$ python3 -q
>>> import numpy as np
>>> import numpy.linalg as la
>>> np.set_printoptions(suppress=True, linewidth=120)
>>> def rnd(a):
...     return np.round(a, 2) + 0
... 
>>> M = np.array([[2, 0], [3, 15]])
>>> # row 1 is much longer than the rest
>>> la.matrix_rank(M - M[0, 0] * np.eye(2))
np.int64(1)
>>> M @ M
array([[  4,   0],
       [ 51, 225]])
>>> [int(la.matrix_rank(la.matrix_power(M, p))) for p in range(1, 3)]
[2, 2]
>>> np.prod(np.diag(M)), rnd(la.det(M))
(np.int64(30), np.float64(30.0))
>>> la.matrix_power(M - np.diag(np.diag(M)), 2)
array([[0, 0],
       [0, 0]])
>>> rnd(np.sort(la.eigvals(M)))
array([ 2., 15.])
>>> u = np.array([-3, -1])
>>> out = M + np.outer(u, np.eye(2)[1])
>>> out
array([[ 2., -3.],
       [ 3., 14.]])
>>> feats = np.load("run19.npy")
>>> rnd(feats)
array([[ 0.85, -0.14, -0.33,  0.03],
       [-0.14,  0.03,  0.04, -0.09],
       [-0.33,  0.04,  0.14,  0.12],
       [ 0.03, -0.09,  0.12,  0.98]])
>>> P = np.triu(np.array([[-9, -6, 4, 8], [5, -2, -9, -6], [0, 0, -4, 9], [7, -7, -8, -1]]), 1) + np.eye(4)
>>> out = P @ feats @ la.inv(P)
>>> rnd(np.poly(out))
array([ 1., -2.,  1.,  0.,  0.])
>>> out = np.array([[-3, -2, 2], [3, 3, 1], [-3, 3, 1]])
>>> W2 = np.array([[1]])
>>> W0 = np.block([[out, np.array([[4], [0], [0]])], [np.zeros((1, 3)), W2]])
>>> W0
array([[-3., -2.,  2.,  4.],
       [ 3.,  3.,  1.,  0.],
       [-3.,  3.,  1.,  0.],
       [ 0.,  0.,  0.,  1.]])
>>> out = la.inv(W0)
>>> rnd(la.det(W0) * la.det(out))
np.float64(1.0)
>>> W0 @ out
array([[1., 0., 0., 0.],
       [0., 1., 0., 0.],
       [0., 0., 1., 0.],
       [0., 0., 0., 1.]])
>>> np.allclose(out, W0.T)
False
>>> data = np.load("test1.npy")
>>> data
array([[ 22,  -2, -19],
       [ -2,   9,   0],
       [-19,   0,  17]])
>>> ev, vecs = la.eigvalsh(data)
Traceback (most recent call last):
  File "<python-input-30>", line 1, in <module>
    ev, vecs = la.eigvalsh(data)
    ^^^^^^^^
ValueError: too many values to unpack (expected 2)
>>> ev, vecs = la.eigh(data)
>>> rnd(la.eigvalsh(data + 4 * np.eye(3)))
array([ 4.14, 13.12, 42.74])
>>> rnd(vecs @ np.diag(ev) @ vecs.T)
array([[ 22.,  -2., -19.],
       [ -2.,   9.,   0.],
       [-19.,   0.,  17.]])
>>> np.abs(vecs[:, -1]).round(6).argmax()
np.int64(0)
>>> rnd(vecs.T @ data @ vecs)
array([[ 0.14,  0.  ,  0.  ],
       [ 0.  ,  9.12,  0.  ],
       [ 0.  ,  0.  , 38.74]])
>>> rnd(la.svd(data, compute_uv=False))
array([38.74,  9.12,  0.14])
>>> ev.sum(), np.trace(data)
(np.float64(48.0), np.int64(48))
>>> x0 = np.ones(3)
>>> for _ in range(7):
...     x0 = data @ x0
...     x0 /= la.norm(x0)
...     print(round(x0 @ data @ x0, 2))
... 
10.72
24.2
37.24
38.65
38.74
38.74
38.74
>>> rnd(la.eigvalsh(data)[-1])
np.float64(38.74)
>>> Lm = la.cholesky(data)
>>> rnd(np.diag(Lm) ** 2)
array([22.  ,  8.82,  0.25])
>>> rnd(np.prod(np.diag(Lm)) ** 2), rnd(la.det(data))
(np.float64(49.0), np.float64(49.0))
>>> rnd(Lm)
array([[ 4.69,  0.  ,  0.  ],
       [-0.43,  2.97,  0.  ],
       [-4.05, -0.58,  0.5 ]])
>>> F = np.array([[0, 1, 0, 0, 0, 0],
...     [1, 5, 0, 0, 0, 0],
...     [5, 2, 0, 0, 0, 0],
...     [0, 0, 0, 1, 0, 0],
...     [0, 0, 1, 5, 0, 0],
...     [0, 0, 5, 2, 0, 0],
...     [0, 0, 0, 0, 0, 1],
...     [0, 0, 0, 0, 1, 5],
...     [0, 0, 0, 0, 5, 2]])
>>> F
array([[0, 1, 0, 0, 0, 0],
       [1, 5, 0, 0, 0, 0],
       [5, 2, 0, 0, 0, 0],
       [0, 0, 0, 1, 0, 0],
       [0, 0, 1, 5, 0, 0],
       [0, 0, 5, 2, 0, 0],
       [0, 0, 0, 0, 0, 1],
       [0, 0, 0, 0, 1, 5],
       [0, 0, 0, 0, 5, 2]])
>>> out = np.c_[F[:, :2] @ np.array([[-3, -3], [3, 3]]), np.array([1, 1, 2, 0, 5, 2, 0, 2, 3])]
>>> out
array([[ 3,  3,  1],
       [12, 12,  1],
       [-9, -9,  2],
       [ 0,  0,  0],
       [ 0,  0,  5],
       [ 0,  0,  2],
       [ 0,  0,  0],
       [ 0,  0,  2],
       [ 0,  0,  3]])
>>> rnd(la.lstsq(F, out[:, 0])[0])
array([-3.,  3.,  0.,  0.,  0.,  0.])
